% ipython --no-banner

In [1]: import numpy as np

In [2]: import numpy.linalg as la

In [3]: np.set_printoptions(precision=2, suppress=True, linewidth=200, floatmode="fixed")

In [4]: rnd = lambda a: np.round(a, 2) + 0

In [5]: M = np.load("arr.npy")

In [6]: print(M)
[[0 0 8 9]
 [2 0 7 1]
 [0 0 0 0]
 [0 0 0 0]]

In [7]: # rows and columns are dependent

In [8]: print(la.cond(M) > 100)
True

In [9]: print(la.matrix_rank(M, rtol=0.1))
2

In [10]: print((M + M.T) / 2)
[[0.00 1.00 4.00 4.50]
 [1.00 0.00 3.50 0.50]
 [4.00 3.50 0.00 0.00]
 [4.50 0.50 0.00 0.00]]

In [11]: print(la.matrix_power(M, 3))
[[0 0 0 0]
 [0 0 0 0]
 [0 0 0 0]
 [0 0 0 0]]

In [12]: print(np.trace(M))
0

In [13]: print((M - M.T) / 2)
[[ 0.00 -1.00  4.00  4.50]
 [ 1.00  0.00  3.50  0.50]
 [-4.00 -3.50  0.00  0.00]
 [-4.50 -0.50  0.00  0.00]]

In [14]: print(np.allclose(M @ M.T, M.T @ M))
False

In [15]: print(rnd(la.norm(M[0] - M[3])))
12.04

In [16]: print(M[0] @ M[3])
0

In [17]: print(la.norm(M, axis=1).argmax())
0

In [18]: E = np.loadtxt("a.csv", delimiter=",")

In [19]: print(E)
[[ -1.00  -1.00  -2.00]
 [  0.00  -4.00  -4.00]
 [ -1.00  -3.00  -5.00]
 [  1.00  -4.00  -7.00]
 [  2.00  -4.00  -6.00]
 [  4.00  -4.00  -5.00]
 [  5.00  -7.00  -5.00]
 [  2.00 -10.00  -5.00]
 [  2.00  -9.00  -5.00]
 [  3.00  -8.00  -3.00]
 [  4.00  -6.00  -6.00]
 [  6.00  -8.00  -7.00]
 [  6.00  -9.00  -5.00]
 [  3.00 -11.00  -4.00]
 [  2.00  -8.00  -6.00]
 [  1.00  -6.00  -7.00]
 [  1.00  -5.00  -7.00]
 [  4.00  -3.00 -10.00]
 [  7.00  -6.00 -13.00]
 [  4.00  -3.00 -13.00]
 [  4.00  -1.00 -11.00]
 [  2.00   1.00 -11.00]
 [  0.00  -1.00 -11.00]]

In [20]: cov = np.cov(E, rowvar=False)

In [21]: print(cov.shape)
(3, 3)

In [22]: print(np.argsort(-E.std(axis=0).round(6), kind="stable"))
[1 2 0]

In [23]: print(rnd(la.eigvalsh(cov)[::-1]))
[14.64  8.56  1.70]

In [24]: print(rnd(cov))
[[ 4.87 -2.58 -2.27]
 [-2.58 10.27 -4.61]
 [-2.27 -4.61  9.75]]

In [25]: print(rnd(np.corrcoef(E[:, 2], E[:, 0])[0, 1]))
-0.33

In [26]: print(rnd(np.corrcoef(E.T)))
[[ 1.00 -0.36 -0.33]
 [-0.36  1.00 -0.46]
 [-0.33 -0.46  1.00]]

In [27]: x0 = np.array([-2, -1, -3])

In [28]: rhs = E @ x0

In [29]: print(rnd(la.lstsq(E, rhs)[0]))
[-2.00 -1.00 -3.00]

In [30]: rng = np.random.default_rng(997195)

In [31]: rhs = rhs + 0.05 * rng.normal(size=23)

In [32]: print(rnd(rhs))
[ 8.92 15.95 20.03 23.02 18.03 10.95 12.03 20.92 20.03 11.03 16.02 16.95 12.00 16.90 22.02 24.98 24.03 24.95 31.01 34.15 26.00 27.96 34.05]

In [33]: b, *_ = la.lstsq(E, rhs)

In [34]: print([round(float(la.norm(la.solve(E.T @ E + lam * np.eye(3), E.T @ rhs))), 2) for lam in (0, 1, 10, 100)])
[3.74, 3.71, 3.45, 2.54]

In [35]: f, r1 = E[5], E[9]

In [36]: print(f @ f)
57.0

In [37]: p = (f @ r1) / (f @ f) * f

In [38]: print(rnd(la.norm(f + r1) ** 2 + la.norm(f - r1) ** 2))
278.0

In [39]: print(rnd(r1 - p))
[-1.14 -3.86  2.18]

In [40]: print(la.matrix_rank(np.outer(f, r1)))
1

In [41]: print(np.outer(f, r1))
[[ 12.00 -32.00 -12.00]
 [-12.00  32.00  12.00]
 [-15.00  40.00  15.00]]

In [42]: D = la.norm(E[:, None] - E[None], axis=-1)

In [43]: print(D[21].round(6).argsort(kind="stable")[:4])
[21 20 22 17]

In [44]: print(la.matrix_rank(D ** 2))
5

In [45]: print(D.mean(axis=1).argmax())
18

In [46]: print(D.shape)
(23, 23)

In [47]: F = np.load("dump.npy")

In [48]: print(F)
[[  4   3   0]
 [  7   5   0]
 [  2  10  -2]
 [ -2   8  -2]
 [  0  11  -5]
 [ -2  13  -7]
 [ -6  16 -10]
 [ -8  12 -12]
 [-11  10 -14]
 [-14  11 -12]
 [-14   9  -7]
 [-16   8 -12]
 [-21   9 -11]
 [-17  10  -6]
 [-14  12  -3]
 [-13   8  -5]
 [-12   9  -2]
 [-12  10  -3]
 [-13  13  -7]]

In [49]: proj = F @ la.solve(F.T @ F, F.T)

In [50]: print(rnd(np.diag(proj)))
[0.05 0.14 0.17 0.07 0.15 0.17 0.20 0.19 0.28 0.15 0.08 0.21 0.23 0.15 0.24 0.08 0.17 0.15 0.11]

In [51]: print(np.allclose(proj @ proj, proj))
True

In [52]: print(la.matrix_rank(np.eye(19) - proj))
16

In [53]: print(rnd(np.trace(proj)))
3.0

In [54]: O, evecs = la.qr(F[:, :1])[0], la.qr(F[:, 1:])[0]

In [55]: sigma = la.svd(O.T @ evecs, compute_uv=False)

In [56]: print(rnd(la.norm(O @ O.T - evecs @ evecs.T, 2)))
1.0
